% ipython --no-banner

In [1]: import numpy as np

In [2]: import numpy.linalg as la

In [3]: np.set_printoptions(suppress=True, linewidth=100)

In [4]: rnd = lambda a: np.round(a, 2) + 0

In [5]: K = np.loadtxt("test8.csv", delimiter=",")

In [6]: K
Out[6]: 
array([[-17.85,   7.99, -22.52],
       [-30.97,  12.1 , -10.12],
       [-30.1 ,   1.53,  -8.9 ],
       [ 38.88,   3.2 , -15.01],
       [ 13.31,  22.66, -40.06],
       [ 28.14, -10.64,  24.15],
       [  6.92,  -4.39,  12.09],
       [ -2.02,  -2.65,  11.64],
       [-27.3 , -20.45, -14.3 ],
       [  6.18,  16.58,   5.73]])

In [7]: blk = np.stack([K, 5 * K, K[::-1]])

In [8]: blk.shape
Out[8]: (3, 10, 3)

In [9]: rnd(np.einsum("bij,cij->bc", blk, blk))
Out[9]: 
array([[ 10689.88,  53449.42,   -342.9 ],
       [ 53449.42, 267247.1 ,  -1714.52],
       [  -342.9 ,  -1714.52,  10689.88]])

In [10]: out = np.array([[0, 4, 6], [6, 4, 6], [6, 4, 4]])

In [11]: M = np.triu(out)

In [12]: M
Out[12]: 
array([[0, 4, 6],
       [0, 4, 6],
       [0, 0, 4]])

In [13]: Xc = K - K.mean(axis=0)

In [14]: Uu, sig, vt = la.svd(Xc, full_matrices=False)

In [15]: rnd((sig ** 2).sum() ** 2 / (sig ** 4).sum())
Out[15]: np.float64(2.23)

In [16]: rnd(sig ** 2 / (sig ** 2).sum())
Out[16]: array([0.57, 0.34, 0.09])

In [17]: rnd(np.abs(vt[-1]))
Out[17]: array([0.14, 0.88, 0.45])

In [18]: F = np.load("a.npy")

In [19]: F
Out[19]: 
array([[ -9.99,   3.99, -24.03],
       [ 10.01,  -3.99,  24.  ],
       [  2.  ,  -2.  ,   5.97],
       [ -2.02,  -3.97,  -0.05]])

In [20]: blk = np.stack([F, -1 * F, F[::-1]])

In [21]: blk.sum(axis=0)
Out[21]: 
array([[ -2.02,  -3.97,  -0.05],
       [  2.  ,  -2.  ,   5.97],
       [ 10.01,  -3.99,  24.  ],
       [ -9.99,   3.99, -24.03]])

In [22]: la.matrix_rank(blk)
Out[22]: array([3, 3, 3])

In [23]: cov = F.T @ F

In [24]: rnd(cov)
Out[24]: 
array([[ 208.08,  -75.78,  492.34],
       [ -75.78,   51.6 , -203.38],
       [ 492.34, -203.38, 1189.08]])

In [25]: rnd(la.eigvalsh(cov)[::-1])
Out[25]: array([1427.74,   21.02,    0.  ])

In [26]: rnd(np.diag(cov))
Out[26]: array([ 208.08,   51.6 , 1189.08])

In [27]: rnd(la.svd(F, compute_uv=False) ** 2)
Out[27]: array([1427.74,   21.02,    0.  ])

In [28]: Uu, sig, vt = la.svd(F, full_matrices=False)

In [29]: rnd(np.abs(vt[0]))
Out[29]: array([0.38, 0.16, 0.91])

In [30]: rnd(Uu.T @ F @ vt.T)
Out[30]: 
array([[37.79,  0.  ,  0.  ],
       [ 0.  ,  4.58,  0.  ],
       [ 0.  ,  0.  ,  0.03]])

In [31]: E = np.vander(np.arange(4) - 1, 2, increasing=True)

In [32]: E
Out[32]: 
array([[ 1, -1],
       [ 1,  0],
       [ 1,  1],
       [ 1,  2]])

In [33]: out = E / la.norm(E, axis=1, keepdims=True)

In [34]: cov = out @ out.T

In [35]: (cov - 2 * np.eye(4)).round(6).argmax(axis=1)
Out[35]: array([1, 0, 3, 2])

In [36]: rnd(la.norm(out, axis=1))
Out[36]: array([1., 1., 1., 1.])

In [37]: (np.abs(cov) > 0.9).astype(int)
Out[37]: 
array([[1, 0, 0, 0],
       [0, 1, 0, 0],
       [0, 0, 1, 1],
       [0, 0, 1, 1]])

In [38]: def softmax(z):
    ...:     e = np.exp(z - z.max(axis=-1, keepdims=True))
    ...:     return e / e.sum(axis=-1, keepdims=True)
    ...: 

In [39]: rnd(softmax(E).sum(axis=1))
Out[39]: array([1., 1., 1., 1.])

In [40]: rnd(softmax(E[1]))
Out[40]: array([0.73, 0.27])

In [41]: scores = E @ E.T / np.sqrt(2)

In [42]: softmax(scores).round(6).argmax(axis=1)
Out[42]: array([0, 0, 3, 3])

In [43]: rnd(softmax(scores + np.triu(np.full(scores.shape, -np.inf), 1)))
Out[43]: 
array([[1.  , 0.  , 0.  , 0.  ],
       [0.5 , 0.5 , 0.  , 0.  ],
       [0.14, 0.28, 0.58, 0.  ],
       [0.01, 0.04, 0.18, 0.76]])

In [44]: softmax(scores)[1] @ E
Out[44]: array([1. , 0.5])

In [45]: Uu, sig, vt = la.svd(M)

In [46]: evecs = vt[:(sig > 1e-8).sum()]

In [47]: rng = np.random.default_rng(3295)

In [48]: vec = M[1] + -1 * M[2] + rng.integers(2) * np.eye(3)[2]

In [49]: vec
Out[49]: array([0., 4., 3.])

In [50]: rnd(np.diag(evecs.T @ evecs))
Out[50]: array([0., 1., 1.])

In [51]: rnd(la.norm(vec - evecs.T @ evecs @ vec))
Out[51]: np.float64(0.0)

In [52]: idx = rng.permutation(2)

In [53]: out = E[:, idx] * rng.choice([-1, 1], 2)

In [54]: out
Out[54]: 
array([[ 1, -1],
       [ 1,  0],
       [ 1,  1],
       [ 1,  2]])

In [55]: Uu, _, vt = la.svd(E.T @ out)

In [56]: rnd(la.lstsq(E, out)[0])
Out[56]: 
array([[1., 0.],
       [0., 1.]])

In [57]: data = np.loadtxt("run12.csv", delimiter=",")

In [58]: data
Out[58]: 
array([[-1.4 ,  1.3 , -0.1 , -0.9 ],
       [ 1.3 , -0.1 ,  0.1 , -0.5 ],
       [-1.4 ,  1.33, -0.15, -0.87],
       [ 0.8 ,  0.2 , -0.7 , -0.8 ]])

In [59]: proj = np.triu(np.array([[2, 1, -3, 3], [2, -1, -2, 0], [-3, -2, -2, -2], [-3, -1, 2, 1]]), 1) + np.eye(4)

In [60]: out = proj @ data @ la.inv(proj)

In [61]: rnd(la.det(out))
Out[61]: np.float64(-0.09)

In [62]: la.matrix_rank(out)
Out[62]: np.int64(4)

In [63]: rnd(np.trace(out)), np.trace(data)
Out[63]: (np.float64(-2.45), np.float64(-2.45))

In [64]: rnd(np.poly(out))
Out[64]: array([ 1.  ,  2.45, -0.07, -0.82, -0.09])

In [65]: arr = np.loadtxt("block1.csv", delimiter=",")

In [66]: rnd(arr)
Out[66]: 
array([[ 0.17, -0.17, -0.29, -0.17],
       [-0.17,  0.17,  0.29,  0.17],
       [-0.29,  0.29,  0.48,  0.29],
       [-0.17,  0.17,  0.29,  0.17]])

In [67]: [round(float(x), 2) for x in la.svd(arr, compute_uv=False)[:3]]
Out[67]: [1.0, 0.0, 0.0]

In [68]: np.argsort(-la.norm(arr, axis=0).round(6), kind="stable")[:3]
Out[68]: array([2, 0, 1])

In [69]: rnd(la.norm(arr, 2) / la.norm(arr))
Out[69]: np.float64(1.0)

In [70]: la.matrix_rank(arr, rtol=0.1)
Out[70]: np.int64(1)

In [71]: la.cond(arr) > 100
Out[71]: np.True_

In [72]: proj = np.triu(np.array([[-5, -4, 3, 5], [-5, 0, 0, 5], [1, 3, 2, -5], [2, -1, 4, -2]]), 1) + np.eye(4)

In [73]: out = proj @ arr @ la.inv(proj)

In [74]: rnd(proj @ arr - arr @ proj)
Out[74]: 
array([[-1.04,  1.73,  1.21, -0.4 ],
       [-0.87,  0.17,  1.96,  2.31],
       [ 0.87, -2.02, -0.58,  1.54],
       [ 0.  , -0.69,  0.52,  1.44]])

In [75]: rnd(out)
Out[75]: 
array([[ -0.87,  -2.6 ,   4.04,  38.37],
       [ -1.04,  -3.12,   4.85,  46.04],
       [  0.58,   1.73,  -2.69, -25.58],
       [ -0.17,  -0.52,   0.81,   7.67]])

In [76]: rnd(np.poly(out))
Out[76]: array([ 1., -1.,  0.,  0.,  0.])

In [77]: rnd(np.trace(out)), np.trace(arr)
Out[77]: (np.float64(1.0), np.float64(1.0))

In [78]: W0 = np.load("data.npy")

In [79]: W0
Out[79]: 
array([[-1, -1, -2],
       [ 0,  0,  0],
       [ 0,  0,  0],
       [ 1, -3, -2],
       [ 0, -4, -2],
       [ 0,  0,  0],
       [ 0,  0,  0],
       [-3, -3, -4],
       [-1, -1, -2],
       [-2, -2, -2],
       [ 0,  0,  0],
       [-1, -5, -4],
       [ 0,  0,  0],
       [-2, -2, -2],
       [-2, -2, -2],
       [ 0,  0,  0],
       [ 0, -4, -2],
       [ 2, -2,  0]])

In [80]: idx = W0[:, 2] > np.median(W0[:, 2])

In [81]: u = W0[idx].mean(axis=0) - W0[~idx].mean(axis=0)

In [82]: idx.astype(int)
Out[82]: array([0, 1, 1, 0, 0, 1, 1, 0, 0, 0, 1, 0, 1, 0, 0, 1, 0, 1])

In [83]: u
Out[83]: array([1.35, 2.45, 2.4 ])

In [84]: ((W0 - W0.mean(axis=0)) @ u > 0).astype(int)
Out[84]: array([0, 1, 1, 0, 0, 1, 1, 0, 0, 0, 1, 0, 1, 0, 0, 1, 0, 1])

In [85]: cov = np.cov(W0, rowvar=False)

In [86]: rnd(np.corrcoef(W0[:, 0], W0[:, 1])[0, 1])
Out[86]: np.float64(0.19)

In [87]: np.argsort(-W0.std(axis=0).round(6), kind="stable")
Out[87]: array([1, 2, 0])

In [88]: np.argwhere(np.triu(np.abs(np.corrcoef(W0.T)) > 0.8, 1))
Out[88]: array([[1, 2]])

In [89]: rnd(np.corrcoef(W0.T))
Out[89]: 
array([[1.  , 0.19, 0.64],
       [0.19, 1.  , 0.81],
       [0.64, 0.81, 1.  ]])

In [90]: np.median(W0, axis=0)
Out[90]: array([ 0. , -1.5, -2. ])

In [91]: Xc = W0 - W0.mean(axis=0)

In [92]: evecs = la.svd(Xc)[2][:2]

In [93]: out = Xc - Xc @ evecs.T @ evecs

In [94]: rnd(np.diag(evecs.T @ evecs))
Out[94]: array([0.78, 0.79, 0.43])

In [95]: rnd(np.cov(Xc @ evecs.T, rowvar=False))
Out[95]: 
array([[4.5 , 0.  ],
       [0.  , 1.44]])

In [96]: m1 = np.array([[-33.0, -19.0, -10.0, 7.0],
    ...:     [0.0, 3.0, 0.0, 0.0],
    ...:     [74.0, 39.0, 24.0, -14.0],
    ...:     [-90.0, -47.0, -24.0, 22.0]])

In [97]: ang = np.radians(36)

In [98]: R = np.eye(2)

In [99]: R[0, 0] = R[1, 1] = np.cos(ang)

In [100]: R[0, 1], R[1, 0] = -np.sin(ang), np.sin(ang)

In [101]: rnd(R)
Out[101]: 
array([[ 0.81, -0.59],
       [ 0.59,  0.81]])

In [102]: out = E @ R.T

In [103]: np.allclose(la.norm(E, axis=1), la.norm(out, axis=1))
Out[103]: True

In [104]: rnd(out)
Out[104]: 
array([[ 1.4 , -0.22],
       [ 0.81,  0.59],
       [ 0.22,  1.4 ],
       [-0.37,  2.21]])

In [105]: rnd(np.abs(out - E).max(axis=0))
Out[105]: array([1.37, 0.78])

In [106]: rnd(la.det(R)), rnd(np.trace(R))
Out[106]: (np.float64(1.0), np.float64(1.62))

In [107]: vec = np.array([-3, -3, 2, -3])

In [108]: m1 @ np.eye(4)[3]
Out[108]: array([  7.,   0., -14.,  22.])

In [109]: m1 @ (2 * vec)
Out[109]: array([ 230.,  -18., -498.,  594.])

In [110]: np.sign((m1 @ vec).round(6))
Out[110]: array([ 1., -1., -1.,  1.])

In [111]: np.einsum("ij,j->i", m1, vec)
Out[111]: array([ 115.,   -9., -249.,  297.])

In [112]: m1 @ vec
Out[112]: array([ 115.,   -9., -249.,  297.])

In [113]: m1 @ np.ones(4)
Out[113]: array([ -55.,    3.,  123., -139.])

In [114]: m1 * vec
Out[114]: 
array([[  99.,   57.,  -20.,  -21.],
       [  -0.,   -9.,    0.,   -0.],
       [-222., -117.,   48.,   42.],
       [ 270.,  141.,  -48.,  -66.]])

In [115]: Uu, sig, vt = la.svd(m1)

In [116]: np.argmax(sig[:-1] / (sig[1:] + 1e-6)) + 1
Out[116]: np.int64(3)

In [117]: rnd(sig)
Out[117]: array([143.93,   4.61,   3.03,   0.05])

In [118]: out = Uu[:, :3] @ np.diag(sig[:3]) @ vt[:3]

In [119]: rnd(out)
Out[119]: 
array([[-33.01, -19.  ,  -9.97,   6.97],
       [ -0.01,   3.  ,   0.01,  -0.02],
       [ 74.  ,  39.  ,  24.01, -14.01],
       [-90.  , -47.  , -24.  ,  22.  ]])

In [120]: rnd(np.abs(m1 - out).max())
Out[120]: np.float64(0.03)
